$ ipython --no-banner

In [1]: import numpy as np

In [2]: from numpy import linalg as LA

In [3]: np.set_printoptions(precision=1, suppress=True, linewidth=200, floatmode="fixed")

In [4]: feats = 0.5 ** np.abs(np.subtract.outer(np.arange(2), np.arange(2)))

In [5]: feats
Out[5]: 
array([[1.0, 0.5],
       [0.5, 1.0]])

In [6]: # symmetric

In [7]: M2 = feats / np.sqrt((feats ** 2).mean(axis=1, keepdims=True))

In [8]: LA.matrix_rank(M2) == LA.matrix_rank(feats)
Out[8]: np.True_

In [9]: LA.matrix_rank(feats - feats.mean(axis=1, keepdims=True))
Out[9]: np.int64(1)

In [10]: evals, vecs = LA.eigh(feats)

In [11]: vecs @ np.diag(evals) @ vecs.T
Out[11]: 
array([[1.0, 0.5],
       [0.5, 1.0]])

In [12]: np.round(vecs.T @ feats @ vecs, 1) + 0
Out[12]: 
array([[0.5, 0.0],
       [0.0, 1.5]])

In [13]: np.abs(vecs[:, -1]).round(6).argmax()
Out[13]: np.int64(0)

In [14]: (evals > 1e-8).sum(), (evals < -1e-8).sum()
Out[14]: (np.int64(2), np.int64(0))

In [15]: evals
Out[15]: array([0.5, 1.5])

In [16]: evals.sum(), np.trace(feats)
Out[16]: (np.float64(2.0), np.float64(2.0))

In [17]: LA.eigvalsh(feats + 5 * np.eye(2))
Out[17]: array([5.5, 6.5])

In [18]: rng = np.random.default_rng(251256)

In [19]: idx = rng.integers(0, 3, 3)

In [20]: m1 = (idx[:, None] == idx) * -3 + np.eye(3)

In [21]: m1
Out[21]: 
array([[-2.0,  0.0,  0.0],
       [ 0.0, -2.0,  0.0],
       [ 0.0,  0.0, -2.0]])

In [22]: # triangular: eigenvalues sit on the diagonal

In [23]: evals, vecs = LA.eig(m1)

In [24]: np.sort(LA.eigvals(LA.inv(m1)))
Out[24]: array([-0.5, -0.5, -0.5])

In [25]: m1 @ vecs[:, 0] - evals[0] * vecs[:, 0]
Out[25]: array([0.0, 0.0, 0.0])

In [26]: np.sort(LA.eigvals(m1 @ m1))
Out[26]: array([4.0, 4.0, 4.0])

In [27]: np.prod(evals)
Out[27]: np.float64(-8.0)

In [28]: evals, vecs = LA.eigh(feats)

In [29]: x = np.array([2, 4])

In [30]: (np.sign(vecs[:, -1].round(6)) == np.sign(vecs[0, -1].round(6))).astype(int)
Out[30]: array([1, 1])

In [31]: np.abs(feats).sum(axis=1).max(), np.abs(evals).max()
Out[31]: (np.float64(1.5), np.float64(1.5))

In [32]: np.sort(LA.eigvals(m1).real)
Out[32]: array([-2.0, -2.0, -2.0])

In [33]: (m1 != 0).astype(int)
Out[33]: 
array([[1, 0, 0],
       [0, 1, 0],
       [0, 0, 1]])

In [34]: np.flatnonzero(LA.matrix_power((m1 != 0) + (m1.T != 0) + np.eye(3), 3)[2])
Out[34]: array([2])

In [35]: (LA.matrix_power((m1 != 0) + (m1.T != 0) + np.eye(3), 3) > 0).astype(int)
Out[35]: 
array([[1, 0, 0],
       [0, 1, 0],
       [0, 0, 1]])

In [36]: round(float(LA.det(m1)), 1)
Out[36]: -8.0

In [37]: np.sort(np.abs(LA.eigvals(m1)))
Out[37]: array([2.0, 2.0, 2.0])

In [38]: assert m1 == m1.T
Traceback (most recent call last):
  Cell In[38], line 1
    assert m1 == m1.T
ValueError: The truth value of an array with more than one element is ambiguous. Use a.any() or a.all()


In [39]: round(float(np.abs(LA.eigvals(m1)).max()), 1)
Out[39]: 2.0

In [40]: LA.determinant(m1)
Traceback (most recent call last):
  Cell In[40], line 1
    LA.determinant(m1)
AttributeError: module 'numpy.linalg' has no attribute 'determinant'


In [41]: np.round(LA.det(m1), 1)
Out[41]: np.float64(-8.0)

In [42]: m1 @ m1
Out[42]: 
array([[4.0, 0.0, 0.0],
       [0.0, 4.0, 0.0],
       [0.0, 0.0, 4.0]])

In [43]: np.allclose(m1 @ m1.T, m1.T @ m1)
Out[43]: True

In [44]: np.all(LA.eigvalsh(m1) > 0)
Out[44]: np.False_

In [45]: [round(float(LA.det(m1[:i, :i])), 2) + 0 for i in range(1, 4)]
Out[45]: [-2.0, 4.0, -8.0]

In [46]: np.round(LA.eigvalsh(m1).min(), 1)
Out[46]: np.float64(-2.0)

In [47]: A = np.loadtxt("mat.csv", delimiter=",")

In [48]: A
Out[48]: 
array([[-5.0,  4.0,  0.0,  0.0,  0.0,  0.0],
       [ 0.0,  0.0,  0.0,  0.0,  0.0,  0.0],
       [ 1.0, -2.0,  0.0,  0.0,  0.0,  0.0],
       [ 0.0,  0.0, -5.0,  4.0,  0.0,  0.0],
       [ 0.0,  0.0,  0.0,  0.0,  0.0,  0.0],
       [ 0.0,  0.0,  1.0, -2.0,  0.0,  0.0],
       [ 0.0,  0.0,  0.0,  0.0, -5.0,  4.0],
       [ 0.0,  0.0,  0.0,  0.0,  0.0,  0.0],
       [ 0.0,  0.0,  0.0,  0.0,  1.0, -2.0]])

In [49]: # rows 1 and 4 are equal

In [50]: x = np.array([9, -3, -6, 3, -1, 1])

In [51]: (A @ x).argmax()
Out[51]: np.int64(3)

In [52]: A * x
Out[52]: 
array([[-45.0, -12.0,  -0.0,   0.0,  -0.0,   0.0],
       [  0.0,  -0.0,  -0.0,   0.0,  -0.0,   0.0],
       [  9.0,   6.0,  -0.0,   0.0,  -0.0,   0.0],
       [  0.0,  -0.0,  30.0,  12.0,  -0.0,   0.0],
       [  0.0,  -0.0,  -0.0,   0.0,  -0.0,   0.0],
       [  0.0,  -0.0,  -6.0,  -6.0,  -0.0,   0.0],
       [  0.0,  -0.0,  -0.0,   0.0,   5.0,   4.0],
       [  0.0,  -0.0,  -0.0,   0.0,  -0.0,   0.0],
       [  0.0,  -0.0,  -0.0,   0.0,  -1.0,  -2.0]])

In [53]: A @ (2 * x)
Out[53]: array([-114.0,    0.0,   30.0,   84.0,    0.0,  -24.0,   18.0,    0.0,   -6.0])

In [54]: proj = A @ LA.solve(A.T @ A, A.T)

In [55]: proj @ A[:, 2]
Out[55]: array([ 0.0,  0.0,  0.0, -5.0,  0.0,  1.0,  0.0,  0.0,  0.0])

In [56]: np.allclose(proj @ proj, proj)
Out[56]: True

In [57]: LA.matrix_rank(np.eye(9) - proj)
Out[57]: np.int64(3)

In [58]: proj.round(1) + 0
Out[58]: 
array([[1.0, 0.0, 0.0, 0.0, 0.0, 0.0, 0.0, 0.0, 0.0],
       [0.0, 0.0, 0.0, 0.0, 0.0, 0.0, 0.0, 0.0, 0.0],
       [0.0, 0.0, 1.0, 0.0, 0.0, 0.0, 0.0, 0.0, 0.0],
       [0.0, 0.0, 0.0, 1.0, 0.0, 0.0, 0.0, 0.0, 0.0],
       [0.0, 0.0, 0.0, 0.0, 0.0, 0.0, 0.0, 0.0, 0.0],
       [0.0, 0.0, 0.0, 0.0, 0.0, 1.0, 0.0, 0.0, 0.0],
       [0.0, 0.0, 0.0, 0.0, 0.0, 0.0, 1.0, 0.0, 0.0],
       [0.0, 0.0, 0.0, 0.0, 0.0, 0.0, 0.0, 0.0, 0.0],
       [0.0, 0.0, 0.0, 0.0, 0.0, 0.0, 0.0, 0.0, 1.0]])

In [59]: np.diag(proj)
Out[59]: array([1.0, 0.0, 1.0, 1.0, 0.0, 1.0, 1.0, 0.0, 1.0])

In [60]: round(np.trace(proj), 1)
Out[60]: np.float64(6.0)

In [61]: W0 = np.load("case4.npy")

In [62]: W0
Out[62]: 
array([[ 0.5,  1.0,  0.0],
       [-0.3, -0.9,  0.0],
       [ 0.3, -1.0,  0.3],
       [-0.7, -1.0, -0.1],
       [ 0.2, -0.2,  0.1],
       [ 0.6,  0.8,  0.2],
       [-0.4, -0.2, -0.2],
       [-0.3, -1.0,  0.1],
       [ 0.2,  0.4,  0.0],
       [ 0.1, -0.4,  0.1],
       [ 0.3,  0.0,  0.1],
       [-0.4, -0.9,  0.0],
       [-0.1, -0.6,  0.0],
       [-0.6, -1.0,  0.0],
       [ 0.6,  0.2,  0.3],
       [ 0.8,  0.6,  0.3],
       [ 0.8,  1.0,  0.3],
       [ 0.0,  0.2,  0.0],
       [ 0.4, -0.6,  0.2],
       [ 0.3,  0.4,  0.1],
       [ 0.1,  0.8, -0.1],
       [-0.7, -0.9, -0.2]])

In [63]: proj = W0 @ LA.solve(W0.T @ W0, W0.T)

In [64]: np.round(proj @ W0[:, 0], 1) + 0
Out[64]: array([ 0.5, -0.3,  0.3, -0.7,  0.2,  0.6, -0.4, -0.3,  0.2,  0.1,  0.3, -0.4, -0.1, -0.6,  0.6,  0.8,  0.8,  0.0,  0.4,  0.3,  0.1, -0.7])

In [65]: LA.matrix_rank(np.eye(22) - proj)
Out[65]: np.int64(19)

In [66]: M2 = np.array([[0, 1, -1], [1, 0, 0], [-1, -1, 1]])

In [67]: LA.matrix_rank(np.vstack([W0, M2.T]))
Out[67]: np.int64(3)

In [68]: np.einsum("ij->j", W0)
Out[68]: array([ 1.7, -3.3,  1.5])

In [69]: np.round(np.einsum("ij,ij->i", W0, W0), 1) + 0
Out[69]: array([1.2, 0.9, 1.2, 1.5, 0.1, 1.0, 0.2, 1.1, 0.2, 0.2, 0.1, 1.0, 0.4, 1.4, 0.5, 1.1, 1.7, 0.0, 0.6, 0.3, 0.7, 1.3])

In [70]: np.einsum("ik,kj->ij", W0, M2)
Out[70]: 
array([[ 1.0,  0.5, -0.5],
       [-0.9, -0.3,  0.3],
       [-1.3,  0.0,  0.0],
       [-0.9, -0.6,  0.6],
       [-0.3,  0.1, -0.1],
       [ 0.6,  0.4, -0.4],
       [ 0.0, -0.2,  0.2],
       [-1.1, -0.4,  0.4],
       [ 0.4,  0.2, -0.2],
       [-0.5,  0.0,  0.0],
       [-0.1,  0.2, -0.2],
       [-0.9, -0.4,  0.4],
       [-0.6, -0.1,  0.1],
       [-1.0, -0.6,  0.6],
       [-0.1,  0.3, -0.3],
       [ 0.3,  0.5, -0.5],
       [ 0.7,  0.5, -0.5],
       [ 0.2,  0.0,  0.0],
       [-0.8,  0.2, -0.2],
       [ 0.3,  0.2, -0.2],
       [ 0.9,  0.2, -0.2],
       [-0.7, -0.5,  0.5]])

In [71]: np.vstack([W0, M2.T]).shape
Out[71]: (25, 3)

In [72]: LA.matrix_rank(W0 @ M2)
Out[72]: np.int64(2)

In [73]: dist = LA.norm(W0[:, None] - W0[None], axis=-1)

In [74]: dist.shape
Out[74]: (22, 22)

In [75]: dist[:5, :5]
Out[75]: 
array([[0.0, 2.1, 2.0, 2.3, 1.2],
       [2.1, 0.0, 0.7, 0.4, 0.9],
       [2.0, 0.7, 0.0, 1.1, 0.8],
       [2.3, 0.4, 1.1, 0.0, 1.2],
       [1.2, 0.9, 0.8, 1.2, 0.0]])

In [76]: E = np.load("data.npy")

In [77]: E
Out[77]: 
array([[-1,  0,  0],
       [ 5,  0,  0],
       [ 2,  5, -5]])

In [78]: # rows and columns are dependent

In [79]: np.sort(LA.eigvals(E))
Out[79]: array([-5.0, -1.0,  0.0])

In [80]: LA.matrix_power(E - np.diag(np.diag(E)), 3)
Out[80]: 
array([[0, 0, 0],
       [0, 0, 0],
       [0, 0, 0]])

In [81]: np.prod(np.diag(E)), np.round(LA.det(E), 1)
Out[81]: (np.int64(0), np.float64(0.0))

In [82]: LA.matrix_rank(E - E[0, 0] * np.eye(3))
Out[82]: np.int64(2)

In [83]: try:
    ...:     LA.inv(E)
    ...: except LA.LinAlgError as e:
    ...:     print(repr(e))
    ...: 
LinAlgError('Singular matrix')

In [84]: J = np.array([[0, 0, 1, 0], [0, 1, 0, 0], [1, 0, 0, 0], [0, 0, 0, 1]])

In [85]: J
Out[85]: 
array([[0, 0, 1, 0],
       [0, 1, 0, 0],
       [1, 0, 0, 0],
       [0, 0, 0, 1]])

In [86]: # equal to its transpose

In [87]: evals, vecs = LA.eig(J)

In [88]: np.prod(evals)
Out[88]: np.float64(-1.0)

In [89]: J @ vecs[:, 0] - evals[0] * vecs[:, 0]
Out[89]: array([0.0, 0.0, 0.0, 0.0])
